$ python3 -q
>>> import numpy as np
>>> from numpy import linalg as LA
>>> np.set_printoptions(suppress=True, linewidth=200)
>>> W0 = np.loadtxt("mat.csv", delimiter=",")
>>> W0
array([[  7.6715,  -9.7996,  -4.1857,   3.8327,   3.8898,  -0.6464,   7.2483, -12.3367,  -4.4317],
       [  3.9686,  -9.9328,  -2.2798, -13.3126,  17.8804,  -5.9573,   2.0313,  -6.2045,   1.0523],
       [-14.7618,  10.5471,   3.1627,   4.8691, -10.9347,   2.0439,  -5.5106,   4.395 ,  -0.3796],
       [ -0.1826, -10.6219, -11.7865,  -1.8426,  -1.1388,   6.3227, -14.4495,   1.387 ,   0.097 ],
       [  3.3463,   3.9847,   7.189 ,   5.9222,  -7.1222,   9.7405,   7.6588,   2.6047,   9.6446],
       [ 10.8418,   0.825 ,   9.5026,   3.9608, -10.6434,  -6.1335,  -3.2287,   1.923 ,  -3.4931],
       [ 14.8154,  10.5021,  10.9317,  -2.2837,  -4.7573,   9.6797,  -7.6719,   7.4509,   7.8156],
       [ 12.6632,   3.328 ,  -1.0839,  -2.9376,   2.5158,  -8.3172,  19.9497,  -4.855 ,  -1.0631],
       [ -7.1008,  -4.032 ,  -5.1585,  -0.3472,   4.1541,  -1.5007,  -0.2742,  11.3234,  -5.1305],
       [  5.2864,   2.2178,   3.2527,   9.1417,   2.914 , -10.4563,  -0.738 ,   1.0571,   7.4499],
       [ -8.957 ,   0.4299,  -6.1539, -12.3005,   3.0547,  -1.6362,  -4.6544,   1.6367, -10.4967],
       [-12.1228,  -9.2468,  -2.7461,   2.5302,   3.4501,   0.8033,   0.2905,   0.3622,  -1.9097],
       [ -4.374 ,   2.9944,  -0.7558,   0.8956,   4.9783, -11.0925,   4.0655,   6.5776,  -7.0436],
       [ -1.1837, -11.0531, -10.7402,  -8.0208,   1.0509,  10.1282,  -4.6569,  -1.4916,  -3.0264],
       [  4.468 ,  -2.2616,   7.2682,  -1.5989, -23.8568,  -5.5886,  -1.2417,   0.1156,  -7.5177],
       [-15.2859,  -7.2037,   2.9249,  -9.5525,   1.9579,   1.8103,  -7.2469,  13.8781, -13.4423],
       [  3.5004,   4.2365,  -2.3404,   3.4553,   7.9905,  -5.3085,   1.2223,   6.519 ,  11.97  ],
       [ -6.2261,  -0.7395,   1.7047,   4.5178,   5.9219, -16.3853,   0.5427,  -7.2042,  -0.7452],
       [  2.4365,  -9.771 ,   6.8288,  -6.3488,  -1.3668,  -5.6315,  -6.9379,  -5.9111,  -5.3581],
       [ 10.5712,   5.881 ,   1.2834,  -3.7107,   7.3722, -15.2177,   0.3552,   6.8732,   2.4208],
       [ -4.6403,  -6.2023,  -2.1637,  -3.971 ,  -8.879 ,   2.0042,  -9.0875,  -5.3239,   6.5008],
       [  4.5017,   3.2973,   3.8057,   3.4323,  -1.6068,  -8.1276,   2.9626,  -4.3691,  -7.2496],
       [  0.3589,  -6.3479,  -4.9579,  10.3454, -15.5869, -11.575 ,   6.0434,   3.2877,   3.926 ],
       [  8.6763,  -4.794 ,  -3.7212, -10.4666,   7.9402,  -4.241 ,   0.4371,  -0.5215,   9.5382],
       [  4.3507,   7.5387,   3.9663,   1.0566,  -2.3667, -11.4956,  -1.1414,  11.9924,   4.9257],
       [ -0.1498,  -4.8615, -12.0333,  -1.8225,   4.1206,   5.5463,  11.3484,  -7.7421,  -2.8586],
       [-11.5279,  -4.0208,   3.2813,   0.927 ,  15.9399,  13.148 ,   0.7889,   5.0208,  -0.231 ],
       [-12.5712,   6.0992,   0.0109,  -7.1068,   5.3954,  13.4406, -18.2119,  -0.3563,  -7.2003],
       [  0.7542,   5.8188,  15.0228,   7.884 ,  -6.4724, -11.8825,   2.8635,  -1.5238,  -2.1037],
       [-11.513 ,  -6.0935,  -0.6142,   5.1128,  13.7685,  -0.5938,  10.801 ,   2.4572,   5.6275],
       [  6.684 ,  -0.6784,  -2.6781,  -1.7033,   0.8183,  -2.4528,  11.5203,  -9.2567,  -0.4723],
       [-12.8489,   0.5887,  -0.8573,   0.332 ,   0.395 ,  -1.621 , -11.0383,   5.4638,   1.9592],
       [  1.8615,  -0.1278,  -0.3784,   0.5795,  10.8294,  -2.6077,  -5.9769,   3.6864,  -0.8323],
       [-13.9745,  -6.6596,   2.523 ,   0.9748,   9.9103,  17.0191,  -4.3832,  -6.7544,  -0.5893]])
>>> x0 = np.array([5, 3, 3, 5, 3, 4, 1, 8, 3])
>>> y = W0 @ x0
>>> np.round(LA.lstsq(W0, y)[0], 4)
array([5., 3., 3., 5., 3., 4., 1., 8., 3.])
>>> print(np.round(LA.pinv(W0) @ W0, 4) + 0)
[[1. 0. 0. 0. 0. 0. 0. 0. 0.]
 [0. 1. 0. 0. 0. 0. 0. 0. 0.]
 [0. 0. 1. 0. 0. 0. 0. 0. 0.]
 [0. 0. 0. 1. 0. 0. 0. 0. 0.]
 [0. 0. 0. 0. 1. 0. 0. 0. 0.]
 [0. 0. 0. 0. 0. 1. 0. 0. 0.]
 [0. 0. 0. 0. 0. 0. 1. 0. 0.]
 [0. 0. 0. 0. 0. 0. 0. 1. 0.]
 [0. 0. 0. 0. 0. 0. 0. 0. 1.]]
>>> rng = np.random.default_rng(82)
>>> y = y + 0.02 * rng.normal(size=34)
>>> print(y.round(4))
[ -80.0569  -97.9731   -4.4298  -58.5587  154.8771   50.1924  226.7548    7.551    16.5868   85.5411 -143.8955  -72.9501   -4.5189  -93.4353  -87.4069  -60.4788  132.4919 -112.7459 -125.3324
   79.631  -118.9826  -30.111   -29.3359   -2.7602  118.0575  -85.1367   85.41    -52.78     23.1268   34.1909  -56.4798  -30.1331   53.7784  -39.7862]
>>> c, *_ = LA.lstsq(W0, y)
>>> print(c.round(4))
[4.9995 3.0007 2.9991 5.0005 3.0002 3.9993 1.0007 7.9998 2.9997]
>>> c.round()
array([5., 3., 3., 5., 3., 4., 1., 8., 3.])
>>> labels = W0[:, 3] > np.median(W0[:, 3])
>>> u = W0[labels].mean(axis=0) - W0[~labels].mean(axis=0)
>>> print(labels.astype(int))
[1 0 1 0 1 1 0 0 0 1 0 1 1 0 0 0 1 1 0 0 0 1 1 0 1 0 1 0 1 1 0 0 1 1]
>>> np.argsort(-np.abs(u).round(6), kind="stable")
array([3, 2, 6, 5, 1, 8, 0, 7, 4])
>>> print(round((((W0 - W0.mean(axis=0)) @ u > 0) == labels).mean(), 4))
0.7941
>>> G = np.cov(W0, rowvar=False)
>>> print(np.argwhere(np.triu(np.abs(np.corrcoef(W0.T)) > 0.8, 1)))
[]
>>> print(np.round(np.median(W0, axis=0), 4))
[ 0.5566 -0.709  -0.4963  0.4558  2.7149 -2.0445  0.0081  1.222  -0.6672]
>>> print(np.round(LA.eigvalsh(G)[::-1], 4))
[139.512   94.7742  58.4569  51.9747  47.3983  30.345   24.1713  15.1918  10.5806]
>>> np.argsort(-W0.std(axis=0).round(6), kind="stable")
array([4, 0, 5, 6, 7, 1, 2, 8, 3])
>>> G.shape
(9, 9)
>>> u = np.array([2, -2, -2, 0, 2, -2, 2, 2, -1])
>>> v = np.array([1, 3, -4, -5, -2, 3, 2, -4])
>>> data = u[:, None] + v[None, :]
>>> data
array([[ 3,  5, -2, -3,  0,  5,  4, -2],
       [-1,  1, -6, -7, -4,  1,  0, -6],
       [-1,  1, -6, -7, -4,  1,  0, -6],
       [ 1,  3, -4, -5, -2,  3,  2, -4],
       [ 3,  5, -2, -3,  0,  5,  4, -2],
       [-1,  1, -6, -7, -4,  1,  0, -6],
       [ 3,  5, -2, -3,  0,  5,  4, -2],
       [ 3,  5, -2, -3,  0,  5,  4, -2],
       [ 0,  2, -5, -6, -3,  2,  1, -5]])
>>> G = data.T @ data
>>> np.round(LA.eigvalsh(G)[::-1], 4) + 0
array([757.7851, 218.2149,   0.    ,   0.    ,   0.    ,   0.    ,   0.    ,   0.    ])
>>> np.round(LA.svd(data, compute_uv=False) ** 2, 4) + 0
array([757.7851, 218.2149,   0.    ,   0.    ,   0.    ,   0.    ,   0.    ,   0.    ])
>>> (data @ data.T).shape
(9, 9)
>>> print(LA.matrix_rank(G))
2
>>> left, sv, VT = LA.svd(data)
>>> V = VT[:(sv > 1e-8).sum()]
>>> x0 = data[2] + -1 * data[3] + rng.integers(2) * np.eye(8)[3]
>>> x0
array([-2., -2., -2., -1., -2., -2., -2., -2.])
>>> np.round(np.diag(V.T @ V), 4)
array([0.1635, 0.3019, 0.2579, 0.3522, 0.1447, 0.3019, 0.2201, 0.2579])
>>> print(LA.matrix_rank(np.vstack([data, x0])))
3
>>> round(LA.norm(x0 - V.T @ V @ x0), 4)
np.float64(0.8049)
>>> print(np.allclose(V.T @ V @ x0, x0))
False
>>> LA.matrix_rank(data, rtol=0.1)
np.int64(2)
>>> [round(float(x), 4) for x in LA.svd(data, compute_uv=False)[:3]]
[27.5279, 14.7721, 0.0]
>>> LA.cond(data) > 100
np.True_
>>> arr = np.loadtxt("sample17.csv", delimiter=",")
>>> arr
array([[  0., -13., -12.,  -5.,  -2.,  13.,   5.,   2.,  -7.,  12.,  -8.,   2.,  14.,  15.,  12.],
       [ 13.,   0., -15.,   4.,  -5.,   8.,  -8.,   4.,  -4.,  -7.,   5.,  -2.,  10.,   0.,   5.],
       [ 12.,  15.,   0.,  -9.,   3., -14.,   9.,  -2.,  -5., -13.,  -7.,   9.,  10.,  -9.,   2.],
       [  5.,  -4.,   9.,   0.,  -6.,  15.,  -3.,  15.,  13.,   3.,   9., -12.,  -2.,   9.,   1.],
       [  2.,   5.,  -3.,   6.,   0.,  -3.,   3., -11.,   7.,  -3.,   9.,   9.,  -2.,  -6., -14.],
       [-13.,  -8.,  14., -15.,   3.,   0.,  -9.,  15., -11.,   5.,  -7.,  -5.,  -9.,  12.,  -8.],
       [ -5.,   8.,  -9.,   3.,  -3.,   9.,   0.,   4.,  -5.,   3.,  -4.,   0.,   8.,  -3.,  -6.],
       [ -2.,  -4.,   2., -15.,  11., -15.,  -4.,   0.,  -4.,  -2.,  -4.,   6.,  -5.,   0.,  -4.],
       [  7.,   4.,   5., -13.,  -7.,  11.,   5.,   4.,   0.,   3., -11.,  -1.,  13.,   3.,  -7.],
       [-12.,   7.,  13.,  -3.,   3.,  -5.,  -3.,   2.,  -3.,   0.,  -8.,   2.,  -6., -13.,   8.],
       [  8.,  -5.,   7.,  -9.,  -9.,   7.,   4.,   4.,  11.,   8.,   0.,  -7.,   2.,  -1.,  -2.],
       [ -2.,   2.,  -9.,  12.,  -9.,   5.,   0.,  -6.,   1.,  -2.,   7.,   0.,   1.,   5.,   3.],
       [-14., -10., -10.,   2.,   2.,   9.,  -8.,   5., -13.,   6.,  -2.,  -1.,   0.,   5.,  13.],
       [-15.,   0.,   9.,  -9.,   6., -12.,   3.,   0.,  -3.,  13.,   1.,  -5.,  -5.,   0.,   2.],
       [-12.,  -5.,  -2.,  -1.,  14.,   8.,   6.,   4.,   7.,  -8.,   2.,  -3., -13.,  -2.,   0.]])
>>> w1 = np.array([[2, 2],
...     [0, 0],
...     [1, 2],
...     [1, -1],
...     [-1, -2],
...     [-1, -3],
...     [-1, 2],
...     [-3, 2]])
>>> c = np.array([1, 0])
>>> hid = np.maximum(data @ w1 + c, 0)
>>> np.round((hid > 0).mean(axis=0), 4)
array([0.5556, 0.    ])
>>> LA.matrix_rank(hid)
np.int64(1)
>>> C = np.array([[-1, -2], [1, 1]])
>>> print((hid @ C).round(6).argmax(axis=1))
[0 0 0 0 0 0 0 0 0]
>>> hid @ C
array([[  0,   0],
       [ -7, -14],
       [ -7, -14],
       [ -3,  -6],
       [  0,   0],
       [ -7, -14],
       [  0,   0],
       [  0,   0],
       [ -5, -10]])
>>> Xc = (W0 - W0.mean(axis=0)) / W0.std(axis=0)
>>> np.argwhere(np.abs(Xc) > 2)
array([[ 0,  7],
       [ 1,  3],
       [ 3,  2],
       [ 7,  6],
       [10,  3],
       [14,  4],
       [15,  7],
       [15,  8],
       [16,  8],
       [25,  2],
       [27,  6],
       [28,  2],
       [33,  5]])
>>> c = LA.lstsq(np.delete(Xc, 6, axis=1), Xc[:, 6])[0]
>>> np.abs(c).argmax()
np.int64(3)
>>> out = arr / np.sqrt((arr ** 2).mean(axis=1, keepdims=True))
>>> out[4].round(4)
array([ 0.2995,  0.7487, -0.4492,  0.8984,  0.    , -0.4492,  0.4492, -1.6471,  1.0482, -0.4492,  1.3476,  1.3476, -0.2995, -0.8984, -2.0963])
>>> LA.matrix_rank(arr - arr.mean(axis=1, keepdims=True))
np.int64(14)
>>> np.round(LA.norm(out, axis=1), 4)
array([3.873, 3.873, 3.873, 3.873, 3.873, 3.873, 3.873, 3.873, 3.873, 3.873, 3.873, 3.873, 3.873, 3.873, 3.873])
>>> left, sv, VT = LA.svd(arr)
>>> V = VT[:(sv > 1e-8).sum()]
>>> x0 = arr[12] + 5 * arr[14] + rng.integers(2) * np.eye(15)[4]
>>> x0
array([-74., -35., -20.,  -3.,  73.,  49.,  22.,  25.,  22., -34.,   8., -16., -65.,  -5.,  13.])
>>> print(round(LA.norm(x0 - V.T @ V @ x0), 4))
0.0976
>>> np.allclose(V.T @ V @ x0, x0)
False
